$ python3 -q
>>> import numpy as np
>>> import numpy.linalg as la
>>> np.set_printoptions(suppress=True, linewidth=200)
>>> tidy = lambda a: np.round(a, 3) + 0
>>> A = np.load("a.npy")
>>> A
array([[ 1,  0,  0,  0,  0],
       [ 2,  1,  0,  0,  0],
       [ 2, -3,  1,  0,  0],
       [-1,  2,  2,  1,  0],
       [ 3,  0,  3, -1,  1]])
>>> vals, vecs = la.eig(A)
>>> tidy(np.sort(la.eigvals(la.inv(A))))
array([1.+0.j, 1.+0.j, 1.+0.j, 1.+0.j, 1.+0.j])
>>> print(tidy(np.sort(la.eigvals(A @ A))))
[1. 1. 1. 1. 1.]
>>> A @ vecs[:, 0] - vals[0] * vecs[:, 0]
array([0., 0., 0., 0., 0.])
>>> tidy(np.sort(la.eigvals(A.T)))
array([1., 1., 1., 1., 1.])
>>> print(np.prod(vals))
1.0
>>> K = np.loadtxt("run5.csv", delimiter=",")
>>> K
array([[ 10.,   4., -10.,  -4.],
       [  0.,   0.,   0.,   0.],
       [  0.,   0.,   0.,   0.],
       [  0.,   0.,   0.,   0.]])
>>> # triangular: eigenvalues sit on the diagonal
>>> B = np.array([[2, 1], [1, 2]])
>>> W2 = np.kron(B, K)
>>> tidy(la.norm(W2, 2)), tidy(la.norm(B, 2) * la.norm(K, 2))
(np.float64(45.695), np.float64(45.695))
>>> tidy(la.matrix_power(K, 3))
array([[ 1000.,   400., -1000.,  -400.],
       [    0.,     0.,     0.,     0.],
       [    0.,     0.,     0.,     0.],
       [    0.,     0.,     0.,     0.]])
>>> tidy(la.det(K))
np.float64(0.0)
>>> tidy(np.abs(la.eigvals(K)).max())
np.float64(10.0)
>>> K.inv()
Traceback (most recent call last):
  File "<python-input-21>", line 1, in <module>
    K.inv()
    ^^^^^
AttributeError: 'numpy.ndarray' object has no attribute 'inv'
>>> print(K @ K)
[[ 100.   40. -100.  -40.]
 [   0.    0.    0.    0.]
 [   0.    0.    0.    0.]
 [   0.    0.    0.    0.]]
>>> rng = np.random.default_rng(656165)
>>> F = rng.normal(size=(27, 4))
>>> F = 10 * F / la.norm(F, axis=1, keepdims=True)
>>> tidy(F)
array([[-0.548,  1.819,  4.046,  8.945],
       [ 7.215, -1.562,  4.843,  4.696],
       [-3.234, -0.729, -9.431, -0.241],
       [ 1.768, -5.28 ,  6.282, -5.434],
       [ 4.685, -2.614,  5.113,  6.713],
       [ 0.839,  9.588,  1.521, -2.248],
       [ 4.428, -5.065, -6.445,  3.632],
       [-5.171, -1.129,  5.711, -6.275],
       [ 6.901, -6.773,  2.548, -0.005],
       [ 4.618,  5.677,  2.043, -6.501],
       [ 1.01 ,  9.421, -2.197,  2.323],
       [ 1.973, -8.86 ,  2.601,  3.294],
       [ 3.675,  3.038, -2.705, -8.364],
       [-4.217, -4.836, -7.352, -2.185],
       [ 0.317,  5.804,  5.483, -6.012],
       [ 8.388, -4.613, -1.788,  2.274],
       [-0.465, -6.352, -0.734,  7.674],
       [-7.458, -5.384, -3.92 , -0.141],
       [-5.925, -8.021, -0.067, -0.748],
       [ 1.283,  9.362, -2.512, -2.094],
       [-0.994,  9.456,  3.08 ,  0.328],
       [-1.164,  4.978,  6.409, -5.727],
       [-6.715,  2.006,  2.704,  6.602],
       [-3.928,  7.047, -3.365, -4.857],
       [ 8.187, -1.456, -2.847,  4.77 ],
       [-7.32 , -3.358, -5.838,  1.028],
       [-5.287, -7.72 , -2.789,  2.163]])
>>> proj = F @ la.solve(F.T @ F, F.T)
>>> tidy(proj @ F[:, 1])
array([ 1.819, -1.562, -0.729, -5.28 , -2.614,  9.588, -5.065, -1.129, -6.773,  5.677,  9.421, -8.86 ,  3.038, -4.836,  5.804, -4.613, -6.352, -5.384, -8.021,  9.362,  9.456,  4.978,  2.006,  7.047,
       -1.456, -3.358, -7.72 ])
>>> la.matrix_rank(np.eye(27) - proj)
np.int64(23)
>>> np.allclose(proj @ proj, proj)
True
>>> Ac = F - F.mean(axis=0)
>>> vecs = la.svd(Ac)[2][:2]
>>> B = Ac - Ac @ vecs.T @ vecs
>>> tidy(la.norm(B) / la.norm(Ac))
np.float64(0.569)
>>> tidy((Ac @ vecs.T).std(axis=0))
array([6.405, 5.156])
>>> d = la.norm(F[:, None] - F[None], axis=-1)
>>> np.unravel_index(d.round(6).argmax(), d.shape)
(np.int64(11), np.int64(23))
>>> la.matrix_rank(d ** 2)
np.int64(5)
>>> (d + 1e9 * np.eye(27)).round(6).argmin(axis=1)
array([22,  4, 13,  7,  1, 20, 15, 21, 15, 14, 19,  8,  9, 25, 21, 24, 11, 25, 26,  5,  5, 14,  0, 19, 15, 17, 18])
>>> idx = F[:, 0] > np.median(F[:, 0])
>>> u = F[idx].mean(axis=0) - F[~idx].mean(axis=0)
>>> print(((F - F.mean(axis=0)) @ u > 0).astype(int))
[1 1 0 1 1 1 1 0 1 1 1 1 1 0 1 1 0 0 0 1 0 0 0 0 1 0 0]
>>> np.argsort(-np.abs(u).round(6), kind="stable")
array([0, 2, 1, 3])
>>> data = np.load("block5.npy")
>>> data
array([[ 12.948, -45.03 ,  -3.988, -24.028],
       [ 15.061,  39.044,  12.015,   5.889],
       [ 12.988, -20.956,  13.026, -27.037],
       [-25.041,  39.028,   7.059,  21.037],
       [-22.889,   5.907,  -2.915,  11.936]])
>>> Uu, sig, vt = la.svd(data)
>>> tidy(sig)
array([87.558, 39.911, 17.904,  0.002])
>>> B = Uu[:, :3] @ np.diag(sig[:3]) @ vt[:3]
>>> la.matrix_rank(B)
np.int64(3)
>>> tidy(la.norm(data - B) / la.norm(data))
np.float64(0.0)
>>> la.matrix_rank(data, rtol=0.05)
np.int64(3)
>>> print(tidy(B))
[[ 12.948 -45.03   -3.987 -24.027]
 [ 15.061  39.044  12.015   5.889]
 [ 12.988 -20.956  13.026 -27.037]
 [-25.041  39.028   7.06   21.038]
 [-22.889   5.907  -2.916  11.935]]
